$ python3 -q
>>> import numpy as np
>>> np.set_printoptions(precision=4, suppress=True, linewidth=200, legacy="1.25")
>>> def rnd(a):
...     return np.round(a, 4) + 0
... 
>>> A = np.load("sample3.npy")
>>> A
array([[ 0,  0,  0],
       [-2,  1,  1],
       [ 0,  0,  0],
       [-1, -1, -2],
       [ 1, -2, -3],
       [ 0, -2, -1],
       [ 0,  0,  0],
       [-2,  1,  1],
       [-1,  0,  2],
       [ 0,  0,  0],
       [-1,  0,  2],
       [-1, -1, -2],
       [-2,  1,  1],
       [ 1, -2, -3],
       [ 0,  0,  0],
       [ 0, -2, -1],
       [ 1, -2, -3],
       [ 1, -2, -3],
       [-2,  1,  1],
       [-1,  0,  2],
       [ 1, -2, -3],
       [ 0,  0,  0],
       [ 0,  0,  0]])
>>> W2 = A[[9, 19]].astype(float)
>>> for _ in range(4):
...     idx = np.linalg.norm(A[:, None] - W2, axis=-1).argmin(axis=1)
...     W2 = np.array([A[idx == j].mean(axis=0) for j in range(2)])
... 
>>> idx
array([0, 1, 0, 0, 0, 0, 0, 1, 1, 0, 1, 0, 1, 0, 0, 0, 0, 0, 1, 1, 0, 0, 0])
>>> np.bincount(idx)
array([16,  7])
>>> J = np.loadtxt("dump.csv", delimiter=",")
>>> J
array([[-0.4332, -0.3666, -0.2651, -0.4257, -0.5456],
       [ 4.3333,  4.3589,  2.3089,  4.3301,  6.6273],
       [-1.9883, -2.0432, -1.0664, -2.1279, -3.1272],
       [-1.1091, -1.2412, -0.6713, -1.2115, -1.853 ],
       [-3.5373, -3.5131, -1.7486, -3.6235, -5.2997],
       [ 1.5908,  1.5638,  0.8856,  1.654 ,  2.4275],
       [-3.9022, -3.8642, -2.0175, -3.7973, -5.8708],
       [ 1.5822,  1.5976,  0.8765,  1.5277,  2.286 ],
       [ 2.9288,  2.9738,  1.4869,  2.9697,  4.4598],
       [-0.124 , -0.2038, -0.0607, -0.2195, -0.2627],
       [ 2.2331,  2.12  ,  1.1199,  2.2377,  3.308 ],
       [-4.4123, -4.3694, -2.1303, -4.3936, -6.5389],
       [-3.8797, -3.8247, -1.891 , -3.8426, -5.7849],
       [-2.7503, -2.6159, -1.2773, -2.6805, -4.0162],
       [-1.0976, -1.1464, -0.5427, -0.9962, -1.725 ],
       [-1.5514, -1.4851, -0.6882, -1.6137, -2.2492]])
>>> idx = J[:, 3] > np.median(J[:, 3])
>>> f = J[idx].mean(axis=0) - J[~idx].mean(axis=0)
>>> idx.astype(int)
array([1, 1, 0, 0, 0, 1, 0, 1, 1, 1, 1, 0, 0, 0, 1, 0])
>>> np.argsort(-np.abs(f).round(6), kind="stable")
array([4, 3, 0, 1, 2])
>>> Xc = J - J.mean(axis=0)
>>> U, sig, VT = np.linalg.svd(Xc, full_matrices=False)
>>> np.linalg.matrix_rank(Xc)
5
>>> rnd(sig)
array([24.2633,  0.2779,  0.212 ,  0.1631,  0.118 ])
>>> rnd(np.abs(VT[-1]))
array([0.0337, 0.7993, 0.0208, 0.059 , 0.5967])
>>> np.searchsorted(np.cumsum(sig ** 2) / (sig ** 2).sum(), 0.9) + 1
1
>>> rnd(Xc.mean(axis=0))
array([0., 0., 0., 0., 0.])
>>> np.abs(VT[0]).argmax()
4
>>> rnd(sig ** 2 / (sig ** 2).sum())
array([0.9997, 0.0001, 0.0001, 0.    , 0.    ])
>>> A2 = np.c_[J[:, :2] @ np.array([[-5, 3], [-4, -2]]), np.array([-1, -1, 0, -2, -2, -2, 1, -2, 1, 0, -2, -2, -1, 1, 0, 2])]
>>> rnd(A2)
array([[  3.6324,  -0.5664,  -1.    ],
       [-39.1021,   4.2821,  -1.    ],
       [ 18.1143,  -1.8785,   0.    ],
       [ 10.5103,  -0.8449,  -2.    ],
       [ 31.7389,  -3.5857,  -2.    ],
       [-14.2092,   1.6448,  -2.    ],
       [ 34.9678,  -3.9782,   1.    ],
       [-14.3014,   1.5514,  -2.    ],
       [-26.5392,   2.8388,   1.    ],
       [  1.4352,   0.0356,   0.    ],
       [-19.6455,   2.4593,  -2.    ],
       [ 39.5391,  -4.4981,  -2.    ],
       [ 34.6973,  -3.9897,  -1.    ],
       [ 24.2151,  -3.0191,   1.    ],
       [ 10.0736,  -1.    ,   0.    ],
       [ 13.6974,  -1.684 ,   2.    ]])
>>> rnd(np.linalg.lstsq(J, A2[:, 0])[0])
array([-5., -4.,  0.,  0.,  0.])
>>> rnd(np.linalg.norm(A2 - J @ np.linalg.lstsq(J, A2)[0], axis=0))
array([0.    , 0.    , 4.7543])
>>> rnd(np.linalg.norm(np.linalg.qr(J)[0].T @ A2, axis=0) ** 2 / ((A2 ** 2).sum(axis=0) + 1e-12))
array([1.    , 1.    , 0.3352])
>>> rnd(np.linalg.norm(A2, 2) / np.linalg.norm(A2))
0.9982
>>> np.linalg.cond(A2) > 100
True
>>> np.linalg.matrix_rank(A2, rtol=0.1)
1
>>> W2 = J[[2, 5]].astype(float)
>>> for _ in range(3):
...     idx = np.linalg.norm(J[:, None] - W2, axis=-1).argmin(axis=1)
...     W2 = np.array([J[idx == j].mean(axis=0) for j in range(2)])
... 
>>> idx
array([0, 1, 0, 0, 0, 1, 0, 1, 1, 1, 1, 0, 0, 0, 0, 0])
>>> rnd(W2[1] - W2[0])
array([4.5568, 4.5154, 2.3327, 4.5545, 6.842 ])
>>> np.bincount(idx)
array([10,  6])
>>> m1 = np.loadtxt("block3.csv", delimiter=",")
>>> m1
array([[-0.9829, -4.9387, -0.2176],
       [-1.0127, -5.0521,  0.055 ],
       [-1.0957, -4.8521, -0.0595],
       [-0.9316, -4.9876,  0.0831],
       [-1.0475, -4.9939,  0.2308],
       [-1.187 , -4.9403, -0.0755],
       [-0.8198, -4.8252, -0.0273],
       [-1.0414, -4.9676,  0.1322],
       [-1.0252, -5.0669,  0.1275],
       [-1.1808, -5.0345, -0.1343],
       [-0.9191, -5.0231, -0.0591],
       [-0.3003, -0.0429,  2.7486],
       [-0.0019,  0.0303,  3.0263],
       [-0.0953,  0.0332,  3.0925],
       [ 0.1108, -0.0011,  2.8387],
       [-0.1944, -0.0862,  3.1017],
       [-0.1046, -0.0252,  3.1799],
       [ 0.0237,  0.0227,  3.2488],
       [-0.1399,  0.0711,  2.9878],
       [ 0.0985,  0.0035,  3.0926],
       [-0.1586,  0.0674,  2.9205],
       [-0.0865,  0.0062,  3.0362],
       [-1.8148,  2.1398,  3.9434],
       [-1.9437,  2.0987,  3.8935],
       [-1.9619,  1.9274,  4.0614],
       [-2.1125,  2.1146,  4.1884],
       [-2.0264,  1.8734,  4.113 ],
       [-1.936 ,  1.9369,  3.8976],
       [-2.0111,  1.9838,  3.9431],
       [-1.9253,  1.8668,  4.1582],
       [-1.9858,  2.0766,  4.0939],
       [-1.9075,  1.8492,  4.1725],
       [-1.8774,  1.908 ,  4.044 ]])
>>> Xc = m1 - m1.mean(axis=0)
>>> vecs = np.linalg.svd(Xc)[2][:2]
>>> A2 = Xc - Xc @ vecs.T @ vecs
>>> rnd(np.linalg.norm(A2) / np.linalg.norm(Xc))
0.035
>>> W2 = m1[[20, 24]].astype(float)
>>> for _ in range(4):
...     idx = np.linalg.norm(m1[:, None] - W2, axis=-1).argmin(axis=1)
...     W2 = np.array([m1[idx == j].mean(axis=0) for j in range(2)])
... 
>>> idx
array([0, 0, 0, 0, 0, 0, 0, 0, 0, 0, 0, 1, 1, 1, 1, 1, 1, 1, 1, 1, 1, 1, 1, 1, 1, 1, 1, 1, 1, 1, 1, 1, 1])
>>> np.bincount(idx)
array([11, 22])
>>> A2 = np.c_[m1[:, :1] @ np.array([[2]]), np.array([0, 0, -1, -1, 2, 2, -1, -2, 1, -2, 3, -2, 0, 3, -2, -2, -3, 3, 3, 0, 1, 3, -1, 1, 3, -3, 0, -1, 1, -1, -1, -3, 1])]
>>> A2
array([[-1.9658,  0.    ],
       [-2.0254,  0.    ],
       [-2.1914, -1.    ],
       [-1.8632, -1.    ],
       [-2.095 ,  2.    ],
       [-2.374 ,  2.    ],
       [-1.6396, -1.    ],
       [-2.0828, -2.    ],
       [-2.0504,  1.    ],
       [-2.3616, -2.    ],
       [-1.8382,  3.    ],
       [-0.6006, -2.    ],
       [-0.0038,  0.    ],
       [-0.1906,  3.    ],
       [ 0.2216, -2.    ],
       [-0.3888, -2.    ],
       [-0.2092, -3.    ],
       [ 0.0474,  3.    ],
       [-0.2798,  3.    ],
       [ 0.197 ,  0.    ],
       [-0.3172,  1.    ],
       [-0.173 ,  3.    ],
       [-3.6296, -1.    ],
       [-3.8874,  1.    ],
       [-3.9238,  3.    ],
       [-4.225 , -3.    ],
       [-4.0528,  0.    ],
       [-3.872 , -1.    ],
       [-4.0222,  1.    ],
       [-3.8506, -1.    ],
       [-3.9716, -1.    ],
       [-3.815 , -3.    ],
       [-3.7548,  1.    ]])
>>> np.linalg.matrix_rank(A2)
2
>>> rnd(np.linalg.lstsq(m1, A2[:, 0])[0])
array([2., 0., 0.])
>>> rnd(np.linalg.norm(np.linalg.qr(m1)[0].T @ A2, axis=0) ** 2 / ((A2 ** 2).sum(axis=0) + 1e-12))
array([1.    , 0.0283])
>>> rnd(np.linalg.norm(m1))
25.5014
>>> m1.shape
(33, 3)
>>> M = np.load("w.npy")
>>> M
array([[0, 1, 0, 0, 0, 0, 0, 0, 0],
       [1, 0, 0, 0, 0, 0, 0, 0, 0],
       [0, 0, 0, 0, 0, 1, 0, 0, 0],
       [0, 0, 1, 0, 0, 0, 0, 0, 0],
       [0, 0, 0, 0, 0, 0, 0, 0, 1],
       [0, 0, 0, 1, 0, 0, 0, 0, 0],
       [0, 0, 0, 0, 1, 0, 0, 0, 0],
       [0, 0, 0, 0, 0, 0, 0, 1, 0],
       [0, 0, 0, 0, 0, 0, 1, 0, 0]])
>>> A2 = np.array([[0, 0],
...     [0, 1],
...     [0, 0],
...     [0, 2],
...     [0, 2],
...     [0, 0],
...     [2, 1],
...     [2, 2],
...     [1, 0]])
>>> np.linalg.matrix_rank(M @ A2)
2
>>> A2.T @ M.T
array([[0, 0, 0, 0, 1, 0, 0, 2, 2],
       [1, 0, 0, 0, 0, 2, 2, 2, 1]])
>>> np.einsum("ik,kj->ij", M, A2)
array([[0, 1],
       [0, 0],
       [0, 0],
       [0, 0],
       [1, 0],
       [0, 2],
       [0, 2],
       [2, 2],
       [2, 1]])
>>> np.einsum("ij,ij->i", M, M)
array([1, 1, 1, 1, 1, 1, 1, 1, 1])
>>> M @ A2
array([[0, 1],
       [0, 0],
       [0, 0],
       [0, 0],
       [1, 0],
       [0, 2],
       [0, 2],
       [2, 2],
       [2, 1]])
